>>> import numpy as np
>>> np.set_printoptions(precision=2, suppress=True, linewidth=100)
>>> rd = lambda a: np.round(a, 2) + 0
>>> J = np.array([[1, 0, 0, 0, 0],
...     [8, 1, 0, 0, 0],
...     [5, 2, 1, 0, 0],
...     [9, 4, 7, 1, 0],
...     [6, 2, 9, 0, 1]])
>>> # triangular: eigenvalues sit on the diagonal
>>> r0 = np.array([0, 2])
>>> print(np.polyval(r0, J[0]))
[2 2 2 2 2]
>>> print(np.cross(J[0, :3], J[1, :3]))
[0 0 1]
>>> rng = np.random.default_rng(675)
>>> labels = rng.permutation(5)
>>> print(labels)
[0 4 1 2 3]
>>> B = J[labels][:, labels]
>>> print(np.trace(B))
5
>>> print(np.allclose(B, J))
False
>>> print(np.diag(B))
[1 1 1 1 1]
>>> m1 = np.loadtxt("data.csv", delimiter=",")
>>> print(m1)
[[ 0. -3.  0.  0.  0.  0. -2.]
 [ 0.  0.  0.  0.  0.  0.  0.]
 [ 0.  0. -3. -2.  0.  0.  0.]
 [ 1.  0.  0.  0.  2.  0.  1.]
 [ 0.  3.  0.  0.  0.  0. -1.]
 [ 0.  0.  0.  0.  0.  0.  0.]]
>>> vec = np.array([0, 1, -1, -3, -2, 2, 3])
>>> print(np.sign((m1 @ vec).round(6)))
[-1.  0.  1. -1.  0.  0.]
>>> print(m1 @ (2 * vec))
[-18.   0.  18.  -2.   0.   0.]
>>> print(m1 @ np.ones(7))
[-5.  0. -5.  4.  2.  0.]
>>> print((m1 @ vec).argmax())
2
>>> print(m1 @ np.eye(7)[3])
[ 0.  0. -2.  0.  0.  0.]
>>> print(m1 @ vec)
[-9.  0.  9. -1.  0.  0.]
>>> print((m1 * vec).sum(axis=1))
[-9.  0.  9. -1.  0.  0.]
>>> rank = np.linalg.matrix_rank(m1)
>>> print(rank)
4
>>> null = np.linalg.svd(m1)[2][rank:].T
>>> print(null.shape)
(7, 3)
>>> Uu, sig, VT = np.linalg.svd(m1)
>>> print(np.argmax(sig[:-1] / (sig[1:] + 1e-6)) + 1)
4
>>> B = Uu[:, :4] @ np.diag(sig[:4]) @ VT[:4]
>>> print(np.linalg.matrix_rank(B))
4
>>> print(np.linalg.matrix_rank(m1, rtol=0.05))
4
>>> X = np.load("block13.npy")
>>> print(X)
[[ 1.2  2.4 -2.  -1.1]
 [ 0.7  0.7 -1.2  0.9]
 [ 0.9 -0.3  0.7 -1.2]
 [ 2.3 -0.8 -0.5  2.1]
 [ 1.4 -0.6 -0.1  1.6]
 [-0.6  0.   1.3  0.3]
 [ 1.2 -2.1  2.4  0.6]
 [-2.4 -1.4 -0.4 -0.2]
 [-0.3  0.2  0.5  0.2]
 [-0.4  1.1  0.7 -2. ]
 [-1.2 -2.4  1.2  2.7]
 [-0.4 -1.5 -0.9  0.6]
 [-0.7 -1.1  0.7  1. ]
 [ 0.2  1.  -0.2  2.2]]
>>> blk = np.stack([X, 4 * X, X[::-1]])
>>> print(np.linalg.matrix_rank(blk))
[4 4 4]
>>> print(np.linalg.matrix_rank(blk.reshape(3, -1)))
2
>>> data = np.load("mat.npy")
>>> print(data)
[[  5.91   1.76  -4.77   2.93]
 [  1.79   9.41  -2.24  -5.74]
 [ -3.92  -6.55  13.58 -10.2 ]
 [ -2.82  -5.19   2.71  -9.61]
 [ -0.01  -3.09  -9.98   8.33]
 [ -4.25   9.7   -3.83   6.11]
 [  1.06   3.42   1.81  -7.55]
 [ 16.7   -6.07   1.04   1.78]
 [ -4.89   1.56   3.7   14.22]
 [ -9.51 -13.07  11.08  11.74]
 [  4.6  -17.28   0.51  -5.67]
 [  1.57  12.05   5.37   8.42]
 [  3.43  14.6   -0.35  -1.55]
 [-21.63   5.71  -5.96 -10.28]
 [  8.64   3.87  -1.4    8.78]]
>>> W = np.array([[0, -1], [3, 1], [-1, 1], [-3, 0]])
>>> b = np.array([2, 0])
>>> act = np.maximum(data @ W + b, 0)
>>> print((act > 0).astype(int))
[[1 0]
 [1 1]
 [0 1]
 [1 1]
 [0 0]
 [1 1]
 [1 1]
 [0 0]
 [0 1]
 [0 1]
 [0 0]
 [1 1]
 [1 1]
 [1 1]
 [0 0]]
>>> Z = np.array([[3, -2], [1, -1]])
>>> print((act @ Z).round(6).argmax(axis=1))
[0 0 0 0 0 0 0 0 0 0 0 0 0 0 0]
>>> cen = data - data.mean(axis=0)
>>> evecs = np.linalg.svd(cen)[2][:3]
>>> B = cen - cen @ evecs.T @ evecs
>>> print(rd((cen @ evecs.T).std(axis=0)))
[9.34 8.96 7.56]
>>> print(rd(np.linalg.norm(B) / np.linalg.norm(cen)))
0.33
>>> print(rd(np.diag(evecs.T @ evecs)))
[0.99 0.88 0.14 1.  ]
>>> print(rd(B.std(axis=0)))
[0.64 1.86 4.93 0.27]
>>> print(np.linalg.norm(B, axis=1).round(6).argmax())
4
>>> print(rd(np.cov(cen @ evecs.T, rowvar=False)))
[[93.4   0.    0.  ]
 [ 0.   85.93  0.  ]
 [ 0.    0.   61.22]]
>>> Z = data[[12, 0]].astype(float)
>>> for _ in range(4):
...     labels = np.linalg.norm(data[:, None] - Z, axis=-1).argmin(axis=1)
...     Z = np.array([data[labels == j].mean(axis=0) for j in range(2)])
... 
>>> print(labels)
[1 0 1 1 1 0 0 1 1 1 1 0 0 0 1]
>>> print(np.bincount(labels))
[6 9]
>>> print(np.abs(Z[1] - Z[0]).argmax())
1
>>> dist = np.linalg.norm(data[:, None] - data[None], axis=-1)
>>> print(rd(dist[:5, :5]))
[[ 0.   12.53 25.98 18.38 10.72]
 [12.53  0.   23.61 16.55 20.43]
 [25.98 23.61  0.   11.03 30.43]
 [18.38 16.55 11.03  0.   22.25]
 [10.72 20.43 30.43 22.25  0.  ]]
>>> print(dist.shape)
(15, 15)
>>> arr = np.array([[0, -5, -3], [0, 0, -5], [0, 0, 0]])
>>> # triangular
>>> print(np.linalg.matrix_power(arr - np.diag(np.diag(arr)), 3))
[[0 0 0]
 [0 0 0]
 [0 0 0]]
>>> print(np.linalg.matrix_rank(arr - arr[0, 0] * np.eye(3)))
2
>>> print([int(np.linalg.matrix_rank(np.linalg.matrix_power(arr, p))) for p in range(1, 4)])
[2, 1, 0]
>>> Uu, sig, VT = np.linalg.svd(arr)
>>> print(np.argmax(sig[:-1] / (sig[1:] + 1e-6)) + 1)
2
>>> print(rd(sig))
[6.72 3.72 0.  ]
>>> B = Uu[:, :2] @ np.diag(sig[:2]) @ VT[:2]
>>> print(rd(np.linalg.norm(arr - B) / np.linalg.norm(arr)))
0.0
>>> print(np.linalg.matrix_rank(arr, rtol=0.05))
2
>>> print(rd(B))
[[ 0. -5. -3.]
 [ 0.  0. -5.]
 [ 0.  0.  0.]]
>>> print(rd(np.linalg.norm(arr - B, 2)), sig[2])
0.0 0.0
>>> W0 = np.loadtxt("dump.csv", delimiter=",")
>>> print(W0)
[[ 6. -6.  0.  0.  0.  0.]
 [ 3.  2.  0.  0.  0.  0.]
 [-2. -1.  0.  0.  0.  0.]
 [ 0.  0.  6. -6.  0.  0.]
 [ 0.  0.  3.  2.  0.  0.]
 [ 0.  0. -2. -1.  0.  0.]
 [ 0.  0.  0.  0.  6. -6.]
 [ 0.  0.  0.  0.  3.  2.]
 [ 0.  0.  0.  0. -2. -1.]]
>>> r0 = np.array([5, 6])
>>> print(np.polyval(r0, W0[2]))
[-4.  1.  6.  6.  6.  6.]
>>> print(np.array([np.convolve(row, r0, "same") for row in W0]))
[[ 30.   6. -36.   0.   0.   0.]
 [ 15.  28.  12.   0.   0.   0.]
 [-10. -17.  -6.   0.   0.   0.]
 [  0.   0.  30.   6. -36.   0.]
 [  0.   0.  15.  28.  12.   0.]
 [  0.   0. -10. -17.  -6.   0.]
 [  0.   0.   0.   0.  30.   6.]
 [  0.   0.   0.   0.  15.  28.]
 [  0.   0.   0.   0. -10. -17.]]
>>> hat = W0 @ np.linalg.solve(W0.T @ W0, W0.T)
>>> print(np.allclose(hat @ hat, hat))
True
>>> print(np.linalg.matrix_rank(np.eye(9) - hat))
3
>>> print(rd(hat @ W0[:, 4]))
[ 0.  0.  0.  0.  0.  0.  6.  3. -2.]
>>> print(rd(np.linalg.eigvalsh(hat)))
[0. 0. 0. 1. 1. 1. 1. 1. 1.]
>>> blk = np.stack([J, -2 * J, J[::-1]])
>>> print(np.einsum("bij,cij->bc", blk, blk))
[[ 365 -730  194]
 [-730 1460 -388]
 [ 194 -388  365]]
>>> print(blk.shape)
(3, 5, 5)
>>> print(rd(np.linalg.norm(blk, axis=(1, 2))))
[19.1  38.21 19.1 ]
>>> print(blk.sum(axis=0))
[[ 5  2  9  0  1]
 [ 1  3  7  1  0]
 [ 0  0  0  0  0]
 [-1 -3 -7 -1  0]
 [-5 -2 -9  0 -1]]
>>> vec = np.array([0, 1, 4, 5, 1, 0])
>>> rhs = W0 @ vec
>>> print(rd(np.linalg.lstsq(W0, rhs)[0]))
[0. 1. 4. 5. 1. 0.]
>>> print(rhs)
[ -6.   2.  -1.  -6.  22. -13.   6.   3.  -2.]
>>> rhs = rhs + 0.05 * rng.normal(size=9)
>>> print(rd(rhs))
[ -6.11   1.98  -0.98  -5.99  21.95 -13.06   6.02   2.98  -2.03]
>>> b, *_ = np.linalg.lstsq(W0, rhs)
>>> print(rd(b))
[-0.01  1.01  4.    5.    1.    0.  ]
>>> print(rd(W0.T @ (rhs - W0 @ b)))
[0. 0. 0. 0. 0. 0.]
>>> print([round(float(np.linalg.norm(np.linalg.solve(W0.T @ W0 + lam * np.eye(6), W0.T @ rhs))), 2) for lam in (0, 1, 10, 100)])
[6.56, 6.19, 4.15, 1.03]
>>> print(rd(np.linalg.norm(rhs - W0 @ b)))
0.08
>>> feats = np.load("arr.npy")
>>> print(feats)
[[-11.    -7.94 -10.03]
 [  0.89  -0.01  -1.87]
 [ -1.97  -0.07   3.9 ]
 [ -3.03  -1.96  -2.09]
 [ 11.01   8.09   9.97]]
>>> vec = np.array([4, 0, -5])
>>> rhs = feats @ vec
>>> b, lr = np.zeros(3), 1 / np.linalg.norm(feats, 2) ** 2
>>> for i in range(60):
...     b -= lr * feats.T @ (feats @ b - rhs)
...     if i % 10 == 0: print(i, round(np.linalg.norm(feats @ b - rhs), 2))
... 
0 28.88
10 19.62
20 13.33
30 9.06
40 6.15
50 4.18
>>> print(rd(np.linalg.cond(feats)))
196.11
>>> W = np.array([[0, 1, -1], [-2, -2, 1], [-1, 0, 1]])
>>> b = np.array([-3, -3, -1])
>>> act = np.maximum(feats @ W + b, 0)
>>> print((act > 0).mean(axis=0))
[0.4 0.2 0.4]
>>> print(np.linalg.matrix_rank(act))
3
>>> print(rd(act))
[[22.91  1.88  0.  ]
 [ 0.    0.    0.  ]
 [ 0.    0.    4.8 ]
 [ 3.01  0.    0.  ]
 [ 0.    0.    6.05]]
>>> print((act > 0).astype(int))
[[1 1 0]
 [0 0 0]
 [0 0 1]
 [1 0 0]
 [0 0 1]]
>>> Z = np.array([[2, 2], [2, 2], [3, 1]])
>>> print(rd(act @ Z))
[[49.58 49.58]
 [ 0.    0.  ]
 [14.4   4.8 ]
 [ 6.02  6.02]
 [18.15  6.05]]
>>> print((act @ Z).round(6).argmax(axis=1))
[0 0 0 0 0]
>>> print(W @ Z)
[[-1  1]
 [-5 -7]
 [ 1 -1]]
>>> E = np.array([[-2, -1, -1, 0], [0, -1, 2, -1], [2, 1, -2, 0], [-1, -1, 2, -1]])
>>> E[:, 1] = 2 * E[:, 0]
>>> print(E)
[[-2 -4 -1  0]
 [ 0  0  2 -1]
 [ 2  4 -2  0]
 [-1 -2  2 -1]]
>>> # null space of dimension 1
>>> hat = np.triu(np.array([[1, 1, 2, 2], [0, 0, 1, 2], [1, 0, 2, 0], [2, 2, 2, 0]]), 1) + np.eye(4)
>>> B = hat @ E @ np.linalg.inv(hat)
>>> print(rd(np.poly(B)))
[1. 5. 0. 2. 0.]
>>> print(B)
[[ 0.  0.  1. -3.]
 [ 0.  0.  4. -3.]
 [ 2.  2. -8. -8.]
 [-1. -1.  5.  3.]]
>>> print(hat @ E - E @ hat)
[[  2.   6.  10.   9.]
 [  0.   0.   2.  -2.]
 [  0.  -2.  -8. -12.]
 [  0.   1.   4.   6.]]
>>> print(np.linalg.matrix_rank(B))
3
>>> print(np.trace(B), np.trace(E))
-5.0 -5
>>> Uu, sig, VT = np.linalg.svd(B)
>>> evecs = VT[:(sig > 1e-8).sum()]
>>> vec = B[3] + -1 * B[0] + rng.integers(2) * np.eye(4)[1]
>>> print(vec)
[-1. -1.  4.  6.]
>>> print(np.allclose(evecs.T @ evecs @ vec, vec))
True
>>> print(rd(np.diag(evecs.T @ evecs)))
[0.5 0.5 1.  1. ]
>>> print(rd(evecs.T @ evecs))
[[0.5 0.5 0.  0. ]
 [0.5 0.5 0.  0. ]
 [0.  0.  1.  0. ]
 [0.  0.  0.  1. ]]
>>> print(rd(np.linalg.norm(vec - evecs.T @ evecs @ vec)))
0.0
